$ ipython --no-banner

In [1]: import numpy as np

In [2]: from numpy import linalg as LA

In [3]: np.set_printoptions(precision=2, suppress=True, linewidth=160)

In [4]: K = np.loadtxt("out1.csv", delimiter=",")

In [5]: K
Out[5]: 
array([[ 5.,  6.,  7.,  8.,  9., 10., 11., 12., 13.],
       [14., 15., 16., 17., 18., 19., 20., 21., 22.],
       [23., 24., 25., 26., 27., 28., 29., 30., 31.]])

In [6]: round(float(LA.norm(K, 2) / LA.norm(K)), 2)
Out[6]: 1.0

In [7]: np.allclose(K[:-1].T @ LA.lstsq(K[:-1].T, K[-1])[0], K[-1])
Out[7]: True

In [8]: LA.lstsq(K[:-1].T, K[-1])[2]
Out[8]: np.int32(2)

In [9]: np.unique(K.round(6), axis=0).shape
Out[9]: (3, 9)

In [10]: left, sigma, Vt = LA.svd(K)

In [11]: sigma.round(2) + 0
Out[11]: array([101.79,   5.03,   0.  ])

In [12]: out = left[:, :2] @ np.diag(sigma[:2]) @ Vt[:2]

In [13]: round(float(np.abs(K - out).max()), 2)
Out[13]: 0.0

In [14]: LA.matrix_rank(K, rtol=0.05)
Out[14]: np.int64(1)

In [15]: print(round(LA.norm(K - out, 2), 2), round(float(sigma[2]), 2))
0.0 0.0

In [16]: np.round(LA.norm(K, 1), 2), round(float(LA.norm(K, np.inf)), 2)
Out[16]: (np.float64(66.0), 243.0)

In [17]: K[1] @ K[2]
Out[17]: np.float64(4434.0)

In [18]: LA.norm(K, axis=0)
Out[18]: array([27.39, 28.93, 30.5 , 32.08, 33.67, 35.28, 36.91, 38.54, 40.17])

In [19]: np.round(LA.norm(K[1], 1), 2), round(LA.norm(K[1], np.inf), 2)
Out[19]: (np.float64(162.0), np.float64(22.0))

In [20]: LA.norm(K, axis=1).argmax()
Out[20]: np.int64(2)

In [21]: round(float(LA.norm(K[1] - K[2])), 2)
Out[21]: 27.0
